In [1]: import numpy as np

In [2]: np.set_printoptions(precision=2, suppress=True, linewidth=160, floatmode="fixed")

In [3]: J = np.load("out18.npy")

In [4]: J
Out[4]: 
array([[-2, -2,  0,  0],
       [ 2, -1,  0,  0],
       [ 0,  0, -2, -2],
       [ 0,  0,  2, -1]])

In [5]: # 2 blocks once reordered

In [6]: x = np.array([1, 2, 2, 3])

In [7]: rhs = J @ x

In [8]: c, lr = np.zeros(4), 1 / np.linalg.norm(J, 2) ** 2

In [9]: for i in range(25):
   ...:     c -= lr * J.T @ (J @ c - rhs)
   ...:     if i % 5 == 0: print(i, round(np.linalg.norm(J @ c - rhs), 2))
   ...: 
0 2.48
5 0.13
10 0.01
15 0.0
20 0.0

In [10]: c
Out[10]: array([1.00, 2.00, 2.00, 3.00])

In [11]: Q = J.astype(float).copy()

In [12]: for j in range(4):
    ...:     Q[:, j] -= Q[:, :j] @ (Q[:, :j].T @ Q[:, j])
    ...:     Q[:, j] /= np.linalg.norm(Q[:, j])
    ...: 

In [13]: Q.T @ J
Out[13]: 
array([[2.83, 0.71, 0.00, 0.00],
       [0.00, 2.12, 0.00, 0.00],
       [0.00, 0.00, 2.83, 0.71],
       [0.00, 0.00, 0.00, 2.12]])

In [14]: np.round(Q.T @ Q, 2) + 0
Out[14]: 
array([[1.00, 0.00, 0.00, 0.00],
       [0.00, 1.00, 0.00, 0.00],
       [0.00, 0.00, 1.00, 0.00],
       [0.00, 0.00, 0.00, 1.00]])

In [15]: np.sort(np.linalg.eigvals(J).real)
Out[15]: array([-1.50, -1.50, -1.50, -1.50])

In [16]: J @ J
Out[16]: 
array([[ 0,  6,  0,  0],
       [-6, -3,  0,  0],
       [ 0,  0,  0,  6],
       [ 0,  0, -6, -3]])

In [17]: (np.linalg.matrix_power((J != 0) + (J.T != 0) + np.eye(4), 4) > 0).astype(int)
Out[17]: 
array([[1, 1, 0, 0],
       [1, 1, 0, 0],
       [0, 0, 1, 1],
       [0, 0, 1, 1]])
